>>> import numpy as np
>>> from numpy import linalg as LA
>>> np.set_printoptions(precision=3, suppress=True, linewidth=160)
>>> W0 = np.load("w.npy")
>>> W0
array([[ 0,  0,  0],
       [-2,  0,  0],
       [ 0,  0,  0],
       [ 0,  0,  0]])
>>> other = np.array([[3, 3], [-1, -3]])
>>> Z = np.kron(other, W0)
>>> Z.shape
(8, 6)
>>> left, s, VT = LA.svd(W0)
>>> s
array([2., 0., 0.])
>>> other = left[:, :1] @ np.diag(s[:1]) @ VT[:1]
>>> np.abs(W0 - other).max()
np.float64(0.0)
>>> np.round(LA.norm(W0 - other) / LA.norm(W0), 3)
np.float64(0.0)
>>> other
array([[ 0.,  0.,  0.],
       [-2.,  0.,  0.],
       [ 0.,  0.,  0.],
       [ 0.,  0.,  0.]])
>>> W0 @ LA.pinv(W0) @ W0
array([[ 0.,  0.,  0.],
       [-2.,  0.,  0.],
       [ 0.,  0.,  0.],
       [ 0.,  0.,  0.]])
>>> print(np.abs(np.diag(LA.qr(W0)[1])) > 1e-9)
[ True False False]
>>> np.unique(W0.round(6), axis=0).shape
(2, 3)
>>> LA.matrix_rank(W0, rtol=0.1)
np.int64(1)
>>> np.argsort(-LA.norm(W0, axis=0).round(6), kind="stable")[:3]
array([0, 1, 2])
>>> J = np.load("m.npy")
>>> J
array([[0, 1, 0, 3],
       [0, 2, 1, 3],
       [0, 0, 1, 3],
       [0, 0, 0, 2]])
>>> gram = J.T @ J
>>> LA.matrix_rank(gram)
np.int64(3)
>>> LA.svd(J, compute_uv=False) ** 2
array([35.022,  2.198,  0.779,  0.   ])
>>> gram
array([[ 0,  0,  0,  0],
       [ 0,  5,  2,  9],
       [ 0,  2,  2,  6],
       [ 0,  9,  6, 31]])
>>> (J @ J.T).shape
(4, 4)
>>> np.diag(gram)
array([ 0,  5,  2, 31])
>>> [int(LA.matrix_rank(LA.matrix_power(J, p))) for p in range(1, 5)]
[3, 3, 3, 3]
>>> print(np.sort(LA.eigvals(J)))
[0. 1. 2. 2.]
>>> try:
...     LA.inv(J)
... except LA.LinAlgError as e:
...     print("failed:", e)
... 
failed: Singular matrix
>>> LA.matrix_rank(J - J[0, 0] * np.eye(4))
np.int64(3)
